>>> import numpy as np
>>> np.set_printoptions(suppress=True, linewidth=200)
>>> J = np.loadtxt("block12.csv", delimiter=",")
>>> J
array([[-6.492, -1.146, -3.071],
       [-5.852,  0.586, -2.678],
       [-5.631, -2.175, -3.299],
       [-6.853, -0.164, -2.611],
       [-7.814, -1.225, -3.029],
       [-5.099,  0.268, -4.089],
       [-6.57 , -0.301, -3.774],
       [-5.868, -0.127, -2.687],
       [-6.531,  1.283, -1.123],
       [-4.589, -0.498, -2.573],
       [-5.113, -1.032, -3.455],
       [-6.992,  1.021, -2.621],
       [-7.438,  0.35 , -1.16 ],
       [-5.702, -1.256, -2.824],
       [-4.766,  1.062, -4.538],
       [-6.248,  0.361, -3.27 ],
       [-6.024, -0.335, -3.871],
       [-6.206,  1.119, -3.961],
       [-4.83 , -1.264, -3.524],
       [-4.567, -0.836, -2.202],
       [-5.636,  1.163, -2.822]])
>>> x = np.array([-2, 1, 2])
>>> y = J @ x
>>> try:
...     np.linalg.solve(J, y)
... except np.linalg.LinAlgError as e:
...     print(e)
... 
Last 2 dimensions of the array must be square
>>> np.round(np.linalg.lstsq(J, y)[0], 3)
array([-2.,  1.,  2.])
>>> np.round(np.linalg.pinv(J) @ J, 3) + 0
array([[1., 0., 0.],
       [0., 1., 0.],
       [0., 0., 1.]])
>>> np.round(np.linalg.solve(J.T @ J, J.T @ y), 3)
array([-2.,  1.,  2.])
>>> rng = np.random.default_rng(517)
>>> y = y + 0.05 * rng.normal(size=21)
>>> print(y.round(3))
[ 5.675  6.942  2.559  8.3    8.325  2.195  5.284  6.24  12.122  3.546  2.282  9.774 12.838  4.401  1.523  6.286  3.948  5.603  1.407  3.948  6.767]
>>> coef, *_ = np.linalg.lstsq(J, y)
>>> np.round(J.T @ (y - J @ coef), 3) + 0
array([0., 0., 0.])
>>> gram = J.T @ J
>>> print(np.round(np.trace(gram), 3), round(float((J ** 2).sum()), 3))
983.735 983.735
>>> np.round(np.linalg.eigvalsh(gram)[::-1], 3)
array([944.399,  22.678,  16.658])
>>> np.round(np.linalg.svd(J, compute_uv=False) ** 2, 3)
array([944.399,  22.678,  16.658])
>>> print(np.allclose(gram, gram.T))
True
>>> gram.round(3)
array([[758.807,  16.038, 369.965],
       [ 16.038,  20.067,  11.394],
       [369.965,  11.394, 204.862]])
>>> t3 = np.stack([gram, 4 * gram, gram[::-1]])
>>> (t3 @ gram.T).shape
(3, 3, 3)
>>> np.round(np.linalg.norm(t3, axis=(1, 2)), 3)
array([ 944.818, 3779.273,  944.818])
>>> cen = J - J.mean(axis=0)
>>> evecs = np.linalg.svd(cen)[2][:1]
>>> out = cen - cen @ evecs.T @ evecs
>>> np.round(np.diag(evecs.T @ evecs), 3)
array([0.387, 0.36 , 0.253])
>>> np.round(np.cov(cen @ evecs.T, rowvar=False), 3)
np.float64(1.198)
>>> np.round(out.std(axis=0), 3)
array([0.602, 0.722, 0.644])
>>> print(np.round((cen @ evecs.T).std(axis=0), 3))
[1.068]
>>> feats = np.load("layer18.npy")
>>> feats
array([[-2.979,  2.016, -0.02 , -1.978],
       [-2.98 ,  2.01 , -0.008, -1.985],
       [-2.999,  2.001, -0.035, -1.998],
       [-3.003,  2.009, -0.005, -1.998],
       [-3.016,  2.02 ,  0.01 , -2.004],
       [-3.018,  1.987, -0.029, -1.995],
       [-2.989,  2.004, -0.029, -1.99 ],
       [-3.014,  1.981,  0.003, -1.977],
       [-2.993,  1.984,  0.01 , -2.023],
       [-3.005,  1.994, -0.004, -2.001],
       [-3.003,  1.978,  0.014, -2.   ],
       [-2.99 ,  1.999,  0.001, -2.006],
       [-3.012,  2.002,  0.007, -2.023],
       [-3.012,  1.988,  0.002, -2.002],
       [-3.011,  1.993, -0.032, -2.003],
       [-3.002,  1.972, -0.036, -1.99 ],
       [-2.967, -1.993,  2.967,  2.966],
       [-2.998, -1.994,  3.027,  3.002],
       [-2.998, -1.991,  3.023,  2.97 ],
       [-2.986, -1.979,  3.039,  2.991],
       [-3.005, -1.962,  3.009,  3.006],
       [-2.98 , -2.001,  3.007,  3.006],
       [-3.004, -1.995,  3.009,  2.993],
       [-2.988, -2.009,  2.963,  3.016],
       [-2.98 , -1.973,  2.981,  2.984],
       [-2.996, -1.957,  2.997,  2.978],
       [-3.013, -1.989,  3.025,  2.99 ],
       [-2.983, -2.02 ,  3.047,  2.974],
       [-2.987, -1.965,  3.008,  3.   ],
       [-3.029, -2.013,  2.993,  2.98 ],
       [-3.031, -2.029,  3.036,  3.025],
       [-3.016, -1.992,  2.954,  2.974]])
>>> U, s, Vt = np.linalg.svd(feats)
>>> s.round(3)
array([22.27 , 16.453,  0.114,  0.089])
>>> out = U[:, :2] @ np.diag(s[:2]) @ Vt[:2]
>>> np.linalg.matrix_rank(feats, rtol=0.05)
np.int64(2)
>>> print(np.round(np.linalg.norm(feats - out) / np.linalg.norm(feats), 3))
0.005
>>> cen = (feats - feats.mean(axis=0)) / feats.std(axis=0)
>>> print(np.round(cen.std(axis=0), 3))
[1. 1. 1. 1.]
>>> coef = np.linalg.lstsq(np.delete(cen, 0, axis=1), cen[:, 0])[0]
>>> round(float(1 - np.var(cen[:, 0] - np.delete(cen, 0, axis=1) @ coef)), 3)
0.073
>>> mat = np.loadtxt("data.csv", delimiter=",")
>>> mat.round(3)
array([[0.5  , 0.   , 0.   , 0.   , 0.   , 0.   , 0.   , 0.   , 0.5  ],
       [0.   , 0.667, 0.   , 0.   , 0.   , 0.   , 0.   , 0.333, 0.   ],
       [0.   , 0.   , 0.5  , 0.   , 0.   , 0.5  , 0.   , 0.   , 0.   ],
       [0.   , 0.2  , 0.2  , 0.4  , 0.   , 0.   , 0.2  , 0.   , 0.   ],
       [0.   , 0.   , 0.333, 0.   , 0.667, 0.   , 0.   , 0.   , 0.   ],
       [0.333, 0.   , 0.   , 0.   , 0.   , 0.333, 0.   , 0.   , 0.333],
       [0.25 , 0.   , 0.   , 0.25 , 0.25 , 0.   , 0.25 , 0.   , 0.   ],
       [0.   , 0.   , 0.   , 0.   , 0.   , 0.25 , 0.25 , 0.25 , 0.25 ],
       [0.   , 0.   , 0.   , 0.   , 0.25 , 0.   , 0.25 , 0.   , 0.5  ]])
>>> theta = np.radians(15)
>>> r_ = np.eye(9)
>>> r_[2, 2] = r_[3, 3] = np.cos(theta)
>>> r_[2, 3], r_[3, 2] = -np.sin(theta), np.sin(theta)
>>> r_.round(3)
array([[ 1.   ,  0.   ,  0.   ,  0.   ,  0.   ,  0.   ,  0.   ,  0.   ,  0.   ],
       [ 0.   ,  1.   ,  0.   ,  0.   ,  0.   ,  0.   ,  0.   ,  0.   ,  0.   ],
       [ 0.   ,  0.   ,  0.966, -0.259,  0.   ,  0.   ,  0.   ,  0.   ,  0.   ],
       [ 0.   ,  0.   ,  0.259,  0.966,  0.   ,  0.   ,  0.   ,  0.   ,  0.   ],
       [ 0.   ,  0.   ,  0.   ,  0.   ,  1.   ,  0.   ,  0.   ,  0.   ,  0.   ],
       [ 0.   ,  0.   ,  0.   ,  0.   ,  0.   ,  1.   ,  0.   ,  0.   ,  0.   ],
       [ 0.   ,  0.   ,  0.   ,  0.   ,  0.   ,  0.   ,  1.   ,  0.   ,  0.   ],
       [ 0.   ,  0.   ,  0.   ,  0.   ,  0.   ,  0.   ,  0.   ,  1.   ,  0.   ],
       [ 0.   ,  0.   ,  0.   ,  0.   ,  0.   ,  0.   ,  0.   ,  0.   ,  1.   ]])
>>> out = mat @ r_.T
>>> np.allclose(np.linalg.norm(mat, axis=1), np.linalg.norm(out, axis=1))
True
>>> out.round(3)
array([[ 0.5  ,  0.   ,  0.   ,  0.   ,  0.   ,  0.   ,  0.   ,  0.   ,  0.5  ],
       [ 0.   ,  0.667,  0.   ,  0.   ,  0.   ,  0.   ,  0.   ,  0.333,  0.   ],
       [ 0.   ,  0.   ,  0.483,  0.129,  0.   ,  0.5  ,  0.   ,  0.   ,  0.   ],
       [ 0.   ,  0.2  ,  0.09 ,  0.438,  0.   ,  0.   ,  0.2  ,  0.   ,  0.   ],
       [ 0.   ,  0.   ,  0.322,  0.086,  0.667,  0.   ,  0.   ,  0.   ,  0.   ],
       [ 0.333,  0.   ,  0.   ,  0.   ,  0.   ,  0.333,  0.   ,  0.   ,  0.333],
       [ 0.25 ,  0.   , -0.065,  0.241,  0.25 ,  0.   ,  0.25 ,  0.   ,  0.   ],
       [ 0.   ,  0.   ,  0.   ,  0.   ,  0.   ,  0.25 ,  0.25 ,  0.25 ,  0.25 ],
       [ 0.   ,  0.   ,  0.   ,  0.   ,  0.25 ,  0.   ,  0.25 ,  0.   ,  0.5  ]])
>>> np.round(np.linalg.svd(mat, compute_uv=False), 3), np.round(np.linalg.svd(out, compute_uv=False), 3)
(array([1.076, 0.842, 0.781, 0.712, 0.526, 0.474, 0.301, 0.146, 0.074]), array([1.076, 0.842, 0.781, 0.712, 0.526, 0.474, 0.301, 0.146, 0.074]))
>>> round(np.linalg.det(r_), 3), np.round(np.trace(r_), 3)
(np.float64(1.0), np.float64(8.932))
>>> r0 = np.array([-2, -2, 0])
>>> np.polyval(r0, mat[0])
array([-1.5,  0. ,  0. ,  0. ,  0. ,  0. ,  0. ,  0. , -1.5])
>>> np.convolve(mat[0], r0)
array([-1., -1.,  0.,  0.,  0.,  0.,  0.,  0., -1., -1.,  0.])
>>> np.cross(mat[0, :3], mat[6, :3])
array([0., 0., 0.])
>>> out = np.linalg.inv(mat)
>>> round(np.linalg.det(mat) * np.linalg.det(out), 3)
np.float64(1.0)
>>> print(np.round(np.linalg.inv(out), 3) + 0)
[[0.5   0.    0.    0.    0.    0.    0.    0.    0.5  ]
 [0.    0.667 0.    0.    0.    0.    0.    0.333 0.   ]
 [0.    0.    0.5   0.    0.    0.5   0.    0.    0.   ]
 [0.    0.2   0.2   0.4   0.    0.    0.2   0.    0.   ]
 [0.    0.    0.333 0.    0.667 0.    0.    0.    0.   ]
 [0.333 0.    0.    0.    0.    0.333 0.    0.    0.333]
 [0.25  0.    0.    0.25  0.25  0.    0.25  0.    0.   ]
 [0.    0.    0.    0.    0.    0.25  0.25  0.25  0.25 ]
 [0.    0.    0.    0.    0.25  0.    0.25  0.    0.5  ]]
>>> W0 = np.load("out17.npy")
>>> W0
array([[-2,  3,  1],
       [-2,  1,  1],
       [ 2,  2,  0]])
>>> out = np.array([[2, 2, 1], [1, 0, 1], [2, 2, 2]])
>>> W0 @ out
array([[ 1, -2,  3],
       [-1, -2,  1],
       [ 6,  4,  4]])
>>> out.T @ W0.T
array([[ 1, -1,  6],
       [-2, -2,  4],
       [ 3,  1,  4]])
>>> print(np.einsum("ij->j", W0))
[-2  6  2]
>>> np.linalg.matrix_rank(np.vstack([W0, out.T]))
np.int64(3)
>>> print(np.einsum("ik,kj->ij", W0, out))
[[ 1 -2  3]
 [-1 -2  1]
 [ 6  4  4]]
>>> np.einsum("ik,kj->ji", W0, out)
array([[ 1, -1,  6],
       [-2, -2,  4],
       [ 3,  1,  4]])
>>> x = np.array([-1, 2, -2])
>>> y = W0 @ x
>>> coef, lr = np.zeros(3), 1 / np.linalg.norm(W0, 2) ** 2
>>> for i in range(50):
...     coef -= lr * W0.T @ (W0 @ coef - y)
...     if i % 10 == 0: print(i, round(np.linalg.norm(W0 @ coef - y), 3))
... 
0 1.31
10 0.741
20 0.705
30 0.67
40 0.638
>>> coef.round(3)
array([-0.502,  1.603, -0.121])
>>> np.round(np.linalg.cond(W0), 3)
np.float64(14.176)
>>> def softmax(z):
...     e = np.exp(z - z.max(axis=-1, keepdims=True))
...     return e / e.sum(axis=-1, keepdims=True)
... 
>>> print(np.round(softmax(W0[1]), 3))
[0.024 0.488 0.488]
>>> scores = W0 @ W0.T / np.sqrt(3)
>>> np.round(softmax(scores), 3)
array([[0.969, 0.03 , 0.001],
       [0.759, 0.239, 0.002],
       [0.03 , 0.003, 0.967]])
>>> basis = np.array([[1, -1, 2, -1, -2, -1]])
>>> X = rng.normal(size=(37, 1)) @ basis + np.array([-1, 2, 3, 3, -2, 1])
>>> print(X.round(3))
[[ 0.667  0.333  6.334  1.333 -5.334 -0.667]
 [-0.833  1.833  3.334  2.833 -2.334  0.833]
 [-1.084  2.084  2.832  3.084 -1.832  1.084]
 [-0.924  1.924  3.152  2.924 -2.152  0.924]
 [-1.749  2.749  1.502  3.749 -0.502  1.749]
 [-1.427  2.427  2.146  3.427 -1.146  1.427]
 [ 0.012  0.988  5.024  1.988 -4.024 -0.012]
 [-1.633  2.633  1.733  3.633 -0.733  1.633]
 [-2.486  3.486  0.028  4.486  0.972  2.486]
 [-0.474  1.474  4.051  2.474 -3.051  0.474]
 [-1.8    2.8    1.399  3.8   -0.399  1.8  ]
 [-1.446  2.446  2.109  3.446 -1.109  1.446]
 [-0.771  1.771  3.458  2.771 -2.458  0.771]
 [-0.995  1.995  3.01   2.995 -2.01   0.995]
 [ 0.085  0.915  5.171  1.915 -4.171 -0.085]
 [ 0.9    0.1    6.8    1.1   -5.8   -0.9  ]
 [-0.234  1.234  4.532  2.234 -3.532  0.234]
 [-1.95   2.95   1.1    3.95  -0.1    1.95 ]
 [-1.403  2.403  2.194  3.403 -1.194  1.403]
 [-0.069  1.069  4.862  2.069 -3.862  0.069]
 [-1.368  2.368  2.265  3.368 -1.265  1.368]
 [-1.425  2.425  2.149  3.425 -1.149  1.425]
 [-1.743  2.743  1.515  3.743 -0.515  1.743]
 [-0.987  1.987  3.025  2.987 -2.025  0.987]
 [-2.329  3.329  0.341  4.329  0.659  2.329]
 [-1.137  2.137  2.727  3.137 -1.727  1.137]
 [-0.427  1.427  4.145  2.427 -3.145  0.427]
 [-0.951  1.951  3.099  2.951 -2.099  0.951]
 [-0.254  1.254  4.492  2.254 -3.492  0.254]
 [-2.454  3.454  0.093  4.454  0.907  2.454]
 [-1.105  2.105  2.79   3.105 -1.79   1.105]
 [ 0.754  0.246  6.507  1.246 -5.507 -0.754]
 [ 0.043  0.957  5.086  1.957 -4.086 -0.043]
 [ 0.206  0.794  5.411  1.794 -4.411 -0.206]
 [-1.164  2.164  2.673  3.164 -1.673  1.164]
 [-0.682  1.682  3.636  2.682 -2.636  0.682]
 [-1.874  2.874  1.252  3.874 -0.252  1.874]]
>>> r0, g = X[13], X[24]
>>> round(r0 @ g, 3)
np.float64(23.947)
>>> pr = (r0 @ g) / (r0 @ r0) * r0
>>> np.round((g - pr) @ r0, 3)
np.float64(-0.0)
